$ python3 -q
>>> import numpy as np
>>> import numpy.linalg as la
>>> np.set_printoptions(suppress=True, linewidth=140)
>>> data = np.loadtxt("mat.csv", delimiter=",")
>>> data
array([[2., 0., 2.],
       [2., 2., 1.],
       [3., 0., 3.],
       [0., 2., 1.]])
>>> hat = data @ la.solve(data.T @ data, data.T)
>>> np.round(np.diag(hat), 3)
array([0.308, 1.   , 0.692, 1.   ])
>>> hat.round(3) + 0
array([[0.308, 0.   , 0.462, 0.   ],
       [0.   , 1.   , 0.   , 0.   ],
       [0.462, 0.   , 0.692, 0.   ],
       [0.   , 0.   , 0.   , 1.   ]])
>>> np.allclose(hat @ hat, hat)
True
>>> np.round((np.eye(4) - hat) @ data, 3) + 0
array([[0., 0., 0.],
       [0., 0., 0.],
       [0., 0., 0.],
       [0., 0., 0.]])
>>> other = np.c_[data[:, :2] @ np.array([[1, 2], [1, 2]]), np.array([1, -5, -5, 3])]
>>> other
array([[ 2.,  4.,  1.],
       [ 4.,  8., -5.],
       [ 3.,  6., -5.],
       [ 2.,  4.,  3.]])
>>> la.matrix_rank(other)
np.int64(2)
>>> np.round(la.norm(other - data @ la.lstsq(data, other)[0], axis=0), 3) + 0
array([0.   , 0.   , 3.606])
>>> la.matrix_rank(np.c_[data, other])
np.int64(4)
>>> w1 = np.array([[1, 2, -3, -3, -1, -4], [2, 0, -4, -1, -1, 2], [-2, 0, 2, -5, 0, 5]])
>>> c = np.array([1, -1, -3, -3, 2, 3])
>>> act = np.maximum(other @ w1 + c, 0)
>>> la.matrix_rank(act)
np.int64(4)
>>> (act > 0).astype(int)
array([[1, 1, 0, 0, 0, 1],
       [1, 1, 0, 1, 0, 0],
       [1, 1, 0, 1, 0, 0],
       [1, 1, 0, 0, 0, 1]])
>>> C = np.array([[-3, 2], [0, 2], [-3, 0], [1, 3], [2, -2], [3, 1]])
>>> act @ C
array([[ -3.,  32.],
       [-91.,  82.],
       [-71.,  83.],
       [ 39.,  34.]])
>>> w1 = np.array([[3, 0, 1], [-1, -4, 3], [-3, -3, -5]])
>>> c = np.array([-5, -3, -2])
>>> act = np.maximum(data @ w1 + c, 0)
>>> (act > 0).astype(int)
array([[0, 0, 0],
       [0, 0, 1],
       [0, 0, 0],
       [0, 0, 0]])
>>> act
array([[0., 0., 0.],
       [0., 0., 1.],
       [0., 0., 0.],
       [0., 0., 0.]])
>>> (act > 0).mean(axis=0)
array([0.  , 0.  , 0.25])
>>> C = np.array([[2, 0], [0, 1], [-2, 2]])
>>> (act @ C).round(6).argmax(axis=1)
array([0, 1, 0, 0])
>>> act @ C
array([[ 0.,  0.],
       [-2.,  2.],
       [ 0.,  0.],
       [ 0.,  0.]])
>>> data @ data
Traceback (most recent call last):
  File "<python-input-31>", line 1, in <module>
    data @ data
    ~~~~~^~~~~~
ValueError: matmul: Input operand 1 has a mismatch in its core dimension 0, with gufunc signature (n?,k),(k,m?)->(n?,m?) (size 4 is different from 3)
>>> gram = data.T @ data
>>> gram
array([[17.,  4., 15.],
       [ 4.,  8.,  4.],
       [15.,  4., 15.]])
>>> np.trace(gram), (data ** 2).sum()
(np.float64(40.0), np.float64(40.0))
>>> np.round(la.svd(data, compute_uv=False) ** 2, 3)
array([32.346,  6.693,  0.961])
>>> (data @ data.T).shape
(4, 4)
>>> np.diag(gram)
array([17.,  8., 15.])
>>> K = np.load("w.npy")
>>> K
array([[ 5,  2, -4,  0,  0],
       [ 1,  3, -3, -4,  4],
       [-4, -4,  3, -2, -4],
       [ 3,  2,  0,  4,  0],
       [-4, -4,  5, -3, -3]])
>>> def softmax(z):
...     e = np.exp(z - z.max(axis=-1, keepdims=True))
...     return e / e.sum(axis=-1, keepdims=True)
... 
>>> np.round(softmax(K[4] + 3), 3) + 0
array([0.   , 0.   , 0.999, 0.   , 0.   ])
>>> np.round(softmax(10 * K[4]), 3) + 0
array([0., 0., 1., 0., 0.])
>>> scores = K @ K.T / np.sqrt(5)
>>> softmax(scores).round(6).argmax(axis=1)
array([0, 1, 4, 3, 4])
>>> np.round(softmax(scores), 3) + 0
array([[1.   , 0.   , 0.   , 0.   , 0.   ],
       [0.   , 1.   , 0.   , 0.   , 0.   ],
       [0.   , 0.   , 0.143, 0.   , 0.857],
       [0.011, 0.   , 0.   , 0.989, 0.   ],
       [0.   , 0.   , 0.011, 0.   , 0.989]])
>>> np.round(softmax(scores + np.triu(np.full(scores.shape, -np.inf), 1)), 3) + 0
array([[1.   , 0.   , 0.   , 0.   , 0.   ],
       [0.   , 1.   , 0.   , 0.   , 0.   ],
       [0.   , 0.   , 1.   , 0.   , 0.   ],
       [0.011, 0.   , 0.   , 0.989, 0.   ],
       [0.   , 0.   , 0.011, 0.   , 0.989]])
>>> np.allclose(K, K.T)
False
>>> np.allclose(K @ K.T, K.T @ K)
False
>>> round(float(np.abs(la.eigvals(K)).max()), 3)
6.507
>>> np.round(np.sort(np.abs(la.eigvals(K))), 3)
array([1.307, 2.507, 2.507, 6.507, 6.507])
>>> rng = np.random.default_rng(401)
>>> idx = rng.permutation(5)
>>> other = K[:, idx] * rng.choice([-1, 1], 5)
>>> other
array([[ 2, -5,  0,  0, -4],
       [ 3, -1, -4,  4, -3],
       [-4,  4, -2, -4,  3],
       [ 2, -3,  4,  0,  0],
       [-4,  4, -3, -3,  5]])
>>> Uu, _, Vt = la.svd(K.T @ other)
>>> np.round(la.lstsq(K, other)[0], 3) + 0
array([[ 0., -1.,  0.,  0.,  0.],
       [ 1.,  0.,  0.,  0.,  0.],
       [ 0.,  0.,  0.,  0.,  1.],
       [ 0.,  0.,  1.,  0.,  0.],
       [ 0.,  0.,  0.,  1.,  0.]])
>>> idx
array([1, 0, 3, 4, 2])
>>> np.round(Uu @ Vt, 3) + 0
array([[ 0., -1.,  0.,  0.,  0.],
       [ 1.,  0.,  0.,  0.,  0.],
       [ 0.,  0.,  0.,  0.,  1.],
       [ 0.,  0.,  1.,  0.,  0.],
       [ 0.,  0.,  0.,  1.,  0.]])
>>> O, R = la.qr(other)
>>> np.round(np.abs(np.diag(R)), 3)
array([7.   , 3.731, 5.525, 1.049, 2.299])
>>> np.allclose(R.T @ R, other.T @ other)
True
>>> np.round(O @ R, 3) + 0
array([[ 2., -5.,  0.,  0., -4.],
       [ 3., -1., -4.,  4., -3.],
       [-4.,  4., -2., -4.,  3.],
       [ 2., -3.,  4.,  0.,  0.],
       [-4.,  4., -3., -3.,  5.]])
>>> np.round(O.T @ O, 3) + 0
array([[1., 0., 0., 0., 0.],
       [0., 1., 0., 0., 0.],
       [0., 0., 1., 0., 0.],
       [0., 0., 0., 1., 0.],
       [0., 0., 0., 0., 1.]])
>>> R.round(3)
array([[-7.   ,  7.286, -2.286, -5.714,  7.   ],
       [ 0.   , -3.731,  3.041, -2.582, -1.072],
       [ 0.   ,  0.   ,  5.525, -0.762,  1.857],
       [ 0.   ,  0.   ,  0.   ,  1.049, -0.337],
       [ 0.   ,  0.   ,  0.   ,  0.   ,  2.299]])
>>> other = np.array([[2, 5], [-5, -6], [9, -7]])
>>> C = np.array([[4, 5, 6, 3], [2, 5, 0, 0]])
>>> arr = other @ C
>>> arr
array([[ 18,  35,  12,   6],
       [-32, -55, -30, -15],
       [ 22,  10,  54,  27]])
>>> np.round(np.trace(la.pinv(arr) @ arr), 3)
np.float64(2.0)
>>> np.round(arr @ la.pinv(arr) @ arr, 3)
array([[ 18.,  35.,  12.,   6.],
       [-32., -55., -30., -15.],
       [ 22.,  10.,  54.,  27.]])
>>> la.lstsq(arr[:-1].T, arr[-1])[2]
np.int32(2)
>>> X = np.loadtxt("test15.csv", delimiter=",")
>>> X.round(3)
array([[ 2.145,  0.54 ,  0.218, -1.223],
       [ 0.54 ,  0.136,  0.055, -0.308],
       [ 0.218,  0.055,  0.022, -0.124],
       [-1.223, -0.308, -0.124,  0.697]])
>>> idx = rng.permutation(4)
>>> idx
array([0, 2, 1, 3])
>>> other = X[idx][:, idx]
>>> np.round(np.trace(other), 3)
np.float64(3.0)
>>> np.round(np.sort(np.abs(la.eigvals(other))), 3) + 0
array([0., 0., 0., 3.])
>>> feats = np.load("data.npy")
>>> feats
array([[ 0.807,  0.199,  1.606],
       [-1.971, -0.539, -3.989],
       [-1.993, -0.504, -3.999],
       [-0.791, -0.189, -1.607],
       [-0.416, -0.12 , -0.8  ],
       [-1.159, -0.326, -2.405],
       [-1.617, -0.414, -3.223],
       [ 1.216,  0.323,  2.351],
       [ 2.029,  0.474,  4.026],
       [-0.407, -0.099, -0.811],
       [ 0.373,  0.132,  0.772],
       [ 0.828,  0.193,  1.608],
       [-1.242, -0.345, -2.424],
       [-1.988, -0.489, -4.044],
       [ 1.178,  0.266,  2.422],
       [ 1.601,  0.36 ,  3.22 ],
       [-1.615, -0.382, -3.161],
       [-1.211, -0.298, -2.424],
       [ 0.008,  0.023, -0.004],
       [-2.034, -0.52 , -4.009],
       [ 1.594,  0.36 ,  3.21 ],
       [-2.001, -0.49 , -3.969],
       [ 0.418,  0.101,  0.811],
       [ 1.608,  0.403,  3.192]])
>>> Ac = feats - feats.mean(axis=0)
>>> Uu, sigma, Vt = la.svd(Ac, full_matrices=False)
>>> sigma.round(3)
array([15.054,  0.116,  0.089])
>>> np.round(sigma ** 2 / (sigma ** 2).sum(), 3) + 0
array([1., 0., 0.])
>>> round((sigma ** 2).sum() ** 2 / (sigma ** 4).sum(), 3)
np.float64(1.0)
>>> np.abs(Uu[:, 0]).argmax()
np.int64(8)
>>> np.round(Ac.mean(axis=0), 3) + 0
array([0., 0., 0.])
>>> (np.sign(Uu[:, 0]) == np.sign(Uu[0, 0])).astype(int)
array([1, 0, 0, 0, 0, 0, 0, 1, 1, 0, 1, 1, 0, 0, 1, 1, 0, 0, 1, 0, 1, 0, 1, 1])
>>> la.matrix_rank(Ac)
np.int64(3)
